>>> import numpy as np
>>> from numpy import linalg as LA
>>> np.set_printoptions(precision=3, suppress=True, linewidth=160, legacy="1.25")
>>> mat = np.load("out5.npy")
>>> print(mat)
[[1.   0.2  0.04]
 [0.2  1.   0.2 ]
 [0.04 0.2  1.  ]]
>>> # symmetric, so the eigenvalues are real
>>> x0 = np.array([0, -1, 0])
>>> mat @ np.eye(3)[0]
array([1.  , 0.2 , 0.04])
>>> LA.norm(mat @ x0) <= LA.norm(mat, 2) * LA.norm(x0) + 1e-9
True
>>> (mat @ x0).argmax()
0
>>> (mat * x0).sum(axis=1)
array([-0.2, -1. , -0.2])
>>> mat @ x0
array([-0.2, -1. , -0.2])
>>> m1 = np.load("a.npy")
>>> m1
array([[ 3.014,  4.973, -4.021,  1.049],
       [ 2.992,  0.999, -7.996,  5.027],
       [-2.011,  1.995,  8.032, -6.015]])
>>> U, sigma, Vt = LA.svd(m1)
>>> np.argmax(sigma[:-1] / (sigma[1:] + 1e-6)) + 1
2
>>> Y = U[:, :2] @ np.diag(sigma[:2]) @ Vt[:2]
>>> LA.matrix_rank(Y)
2
>>> Y
array([[ 3.011,  4.975, -4.02 ,  1.053],
       [ 2.999,  0.994, -7.999,  5.019],
       [-2.006,  1.991,  8.03 , -6.021]])
>>> np.round(np.abs(m1 - Y).max(), 3)
0.008
>>> round(LA.norm(m1 - Y, 2), 3), round(float(sigma[2]), 3)
(0.015, 0.015)
>>> np.round(LA.norm(m1 - Y) / LA.norm(m1), 3)
0.001
>>> rk = LA.matrix_rank(Y)
>>> rk
2
>>> null = LA.svd(Y)[2][rk:].T
>>> [int(LA.matrix_rank(Y[:i])) for i in range(1, len(Y) + 1)]
[1, 2, 2]
>>> null.shape
(4, 2)
>>> print([int(LA.matrix_rank(np.delete(Y, i, axis=0))) for i in range(3)])
[2, 2, 2]
>>> np.argsort(-LA.norm(m1, axis=0).round(6), kind="stable")[:3]
array([2, 3, 1])
>>> [round(float(x), 3) for x in LA.svd(m1, compute_uv=False)[:3]]
[14.963, 5.921, 0.015]
>>> x0 = np.array([7, 1, 0, 2])
>>> print(np.einsum("ij,j->i", m1, x0))
[ 28.169  31.997 -24.112]
>>> np.sign((m1 @ x0).round(6))
array([ 1.,  1., -1.])
>>> m1 @ np.eye(4)[2]
array([-4.021, -7.996,  8.032])
>>> LA.norm(m1 @ x0) <= LA.norm(m1, 2) * LA.norm(x0) + 1e-9
True
>>> m1 @ (2 * x0)
array([ 56.338,  63.994, -48.224])
>>> ang = np.radians(15)
>>> Rm = np.eye(4)
>>> Rm[3, 3] = Rm[2, 2] = np.cos(ang)
>>> Rm[3, 2], Rm[2, 3] = -np.sin(ang), np.sin(ang)
>>> print(Rm)
[[ 1.     0.     0.     0.   ]
 [ 0.     1.     0.     0.   ]
 [ 0.     0.     0.966  0.259]
 [ 0.     0.    -0.259  0.966]]
>>> Y = m1 @ Rm.T
>>> LA.svd(m1, compute_uv=False), LA.svd(Y, compute_uv=False)
(array([14.963,  5.921,  0.015]), array([14.963,  5.921,  0.015]))
>>> np.allclose(LA.norm(m1, axis=1), LA.norm(Y, axis=1))
True
>>> print(Y)
[[ 3.014  4.973 -3.612  2.054]
 [ 2.992  0.999 -6.422  6.925]
 [-2.011  1.995  6.202 -7.889]]
>>> round(float(LA.det(Rm)), 3), round(float(np.trace(Rm)), 3)
(1.0, 3.932)
>>> A = np.array([[2, 5, 4, 4], [5, 5, 0, 3], [0, 4, 0, 4], [-3, 0, 4, 1]])
>>> A
array([[ 2,  5,  4,  4],
       [ 5,  5,  0,  3],
       [ 0,  4,  0,  4],
       [-3,  0,  4,  1]])
>>> Y = A / np.sqrt((A ** 2).mean(axis=1, keepdims=True))
>>> print(LA.norm(Y, axis=1))
[2. 2. 2. 2.]
>>> Y[1]
array([1.302, 1.302, 0.   , 0.781])
>>> A - A.mean(axis=1, keepdims=True)
array([[-1.75,  1.25,  0.25,  0.25],
       [ 1.75,  1.75, -3.25, -0.25],
       [-2.  ,  2.  , -2.  ,  2.  ],
       [-3.5 , -0.5 ,  3.5 ,  0.5 ]])
>>> print(LA.matrix_rank(A - A.mean(axis=1, keepdims=True)))
3
>>> print(LA.cond(A) > 100)
True
>>> [round(float(x), 3) for x in LA.svd(A, compute_uv=False)[:3]]
[11.429, 6.267, 2.845]
>>> np.argsort(-LA.norm(A, axis=0).round(6), kind="stable")[:3]
array([1, 3, 0])
>>> P = np.triu(np.array([[3, 0, 3, 1], [2, 3, 3, 2], [1, 2, 1, 3], [0, 1, 1, 3]]), 1) + np.eye(4)
>>> Y = P @ A @ LA.inv(P)
>>> np.round(np.poly(Y), 3) + 0
array([  1.,  -8., -12.,  32.,   0.])
>>> data = np.array([[-1.0, 2.0, -2.0, 0.0],
...     [2.0, 1.0, -1.0, 0.0],
...     [1.0, -4.0, -4.0, 0.0],
...     [0.0, 0.0, 0.0, 0.0]])
>>> data
array([[-1.,  2., -2.,  0.],
       [ 2.,  1., -1.,  0.],
       [ 1., -4., -4.,  0.],
       [ 0.,  0.,  0.,  0.]])
>>> rk = LA.matrix_rank(data)
>>> rk
3
>>> null = LA.svd(data)[2][rk:].T
>>> [int(LA.matrix_rank(data[:i])) for i in range(1, len(data) + 1)]
[1, 2, 3, 3]
>>> print(data @ null)
[[0.]
 [0.]
 [0.]
 [0.]]
>>> LA.matrix_rank(data.T @ data), LA.matrix_rank(data @ data.T)
(3, 3)
>>> null @ null.T
array([[0., 0., 0., 0.],
       [0., 0., 0., 0.],
       [0., 0., 0., 0.],
       [0., 0., 0., 1.]])
>>> [int(LA.matrix_rank(np.delete(data, i, axis=0))) for i in range(4)]
[2, 2, 2, 3]
>>> try:
...     LA.inv(data)
... except LA.LinAlgError as e:
...     print(e)
... 
Singular matrix
>>> np.unique(data.round(6), axis=0).shape
(4, 4)
>>> data @ LA.pinv(data) @ data
array([[-1.,  2., -2.,  0.],
       [ 2.,  1., -1.,  0.],
       [ 1., -4., -4.,  0.],
       [ 0.,  0.,  0.,  0.]])
>>> np.abs(np.diag(LA.qr(data)[1])) > 1e-9
array([ True,  True,  True, False])
>>> K = np.array([[0, 0, 6, 0], [5, 0, 5, 0], [7, 15, 9, 5]])
>>> K
array([[ 0,  0,  6,  0],
       [ 5,  0,  5,  0],
       [ 7, 15,  9,  5]])
>>> Y = np.array([[1, 1], [2, 1]])
>>> W2 = np.kron(Y, K)
>>> print(W2.shape)
(6, 8)
>>> np.round(LA.norm(W2, 2), 3), round(LA.norm(Y, 2) * LA.norm(K, 2), 3)
(52.873, 52.873)
>>> LA.matrix_rank(W2)
6
>>> W2
array([[ 0,  0,  6,  0,  0,  0,  6,  0],
       [ 5,  0,  5,  0,  5,  0,  5,  0],
       [ 7, 15,  9,  5,  7, 15,  9,  5],
       [ 0,  0, 12,  0,  0,  0,  6,  0],
       [10,  0, 10,  0,  5,  0,  5,  0],
       [14, 30, 18, 10,  7, 15,  9,  5]])
>>> ang = np.radians(30)
>>> Rm = np.eye(4)
>>> Rm[3, 3] = Rm[0, 0] = np.cos(ang)
>>> Rm[3, 0], Rm[0, 3] = -np.sin(ang), np.sin(ang)
>>> Rm
array([[ 0.866,  0.   ,  0.   ,  0.5  ],
       [ 0.   ,  1.   ,  0.   ,  0.   ],
       [ 0.   ,  0.   ,  1.   ,  0.   ],
       [-0.5  ,  0.   ,  0.   ,  0.866]])
>>> Y = K @ Rm.T
>>> print(np.abs(Y - K).max(axis=0))
[1.562 0.    0.    4.17 ]
>>> LA.svd(K, compute_uv=False), LA.svd(Y, compute_uv=False)
(array([20.196,  6.797,  3.456]), array([20.196,  6.797,  3.456]))
>>> np.round(LA.det(Rm), 3), round(np.trace(Rm), 3)
(1.0, 3.732)
>>> np.sort(LA.eigvals(Rm).real)
array([0.866, 0.866, 1.   , 1.   ])
>>> np.flatnonzero(LA.matrix_power((Rm != 0) + (Rm.T != 0) + np.eye(4), 4)[1])
array([1])
>>> (LA.matrix_power((Rm != 0) + (Rm.T != 0) + np.eye(4), 4) > 0).astype(int)
array([[1, 0, 0, 1],
       [0, 1, 0, 0],
       [0, 0, 1, 0],
       [1, 0, 0, 1]])
>>> W0 = np.load("data.npy")
>>> W0
array([[ 0,  0],
       [-2,  0],
       [-2,  0],
       [ 0,  0]])
>>> LA.norm(W0, axis=0)
array([2.828, 0.   ])
>>> W0.T @ W0
array([[8, 0],
       [0, 0]])
>>> U, sigma, Vt = LA.svd(W0)
>>> np.argmax(sigma[:-1] / (sigma[1:] + 1e-6)) + 1
1
>>> sigma
array([2.828, 0.   ])
>>> Y = U[:, :1] @ np.diag(sigma[:1]) @ Vt[:1]
>>> LA.matrix_rank(W0, rtol=0.05)
1
>>> u = np.array([-2, 0, -2])
>>> rng = np.random.default_rng(414953)
>>> F = np.outer(rng.normal(size=26), u) + 0.05 * rng.normal(size=(26, 3))
>>> F
array([[-0.358, -0.058, -0.313],
       [ 3.185, -0.012,  3.162],
       [-1.816,  0.038, -1.859],
       [ 0.596, -0.066,  0.491],
       [ 0.964,  0.039,  1.002],
       [-0.341, -0.015, -0.468],
       [ 0.338, -0.019,  0.239],
       [-3.673, -0.016, -3.689],
       [ 3.58 , -0.029,  3.532],
       [ 0.653, -0.011,  0.629],
       [-2.021, -0.048, -2.064],
       [-1.523,  0.004, -1.621],
       [ 0.939,  0.014,  0.878],
       [-1.97 ,  0.003, -1.923],
       [-1.459,  0.017, -1.553],
       [ 3.92 , -0.045,  3.92 ],
       [-1.749,  0.107, -1.724],
       [-3.573,  0.007, -3.612],
       [-0.649, -0.107, -0.789],
       [ 0.653, -0.041,  0.555],
       [-0.892,  0.025, -0.948],
       [-0.334, -0.018, -0.29 ],
       [ 4.463,  0.066,  4.512],
       [ 0.906, -0.025,  1.033],
       [-0.608, -0.116, -0.709],
       [ 0.71 ,  0.035,  0.562]])
>>> Q, Rm = LA.qr(F)
>>> np.trace(Q @ Q.T)
3.0
>>> np.round(Q.T @ Q, 3) + 0
array([[1., 0., 0.],
       [0., 1., 0.],
       [0., 0., 1.]])
>>> Q @ Rm
array([[-0.358, -0.058, -0.313],
       [ 3.185, -0.012,  3.162],
       [-1.816,  0.038, -1.859],
       [ 0.596, -0.066,  0.491],
       [ 0.964,  0.039,  1.002],
       [-0.341, -0.015, -0.468],
       [ 0.338, -0.019,  0.239],
       [-3.673, -0.016, -3.689],
       [ 3.58 , -0.029,  3.532],
       [ 0.653, -0.011,  0.629],
       [-2.021, -0.048, -2.064],
       [-1.523,  0.004, -1.621],
       [ 0.939,  0.014,  0.878],
       [-1.97 ,  0.003, -1.923],
       [-1.459,  0.017, -1.553],
       [ 3.92 , -0.045,  3.92 ],
       [-1.749,  0.107, -1.724],
       [-3.573,  0.007, -3.612],
       [-0.649, -0.107, -0.789],
       [ 0.653, -0.041,  0.555],
       [-0.892,  0.025, -0.948],
       [-0.334, -0.018, -0.29 ],
       [ 4.463,  0.066,  4.512],
       [ 0.906, -0.025,  1.033],
       [-0.608, -0.116, -0.709],
       [ 0.71 ,  0.035,  0.562]])
>>> np.abs(np.diag(Rm))
array([10.472,  0.251,  0.37 ])
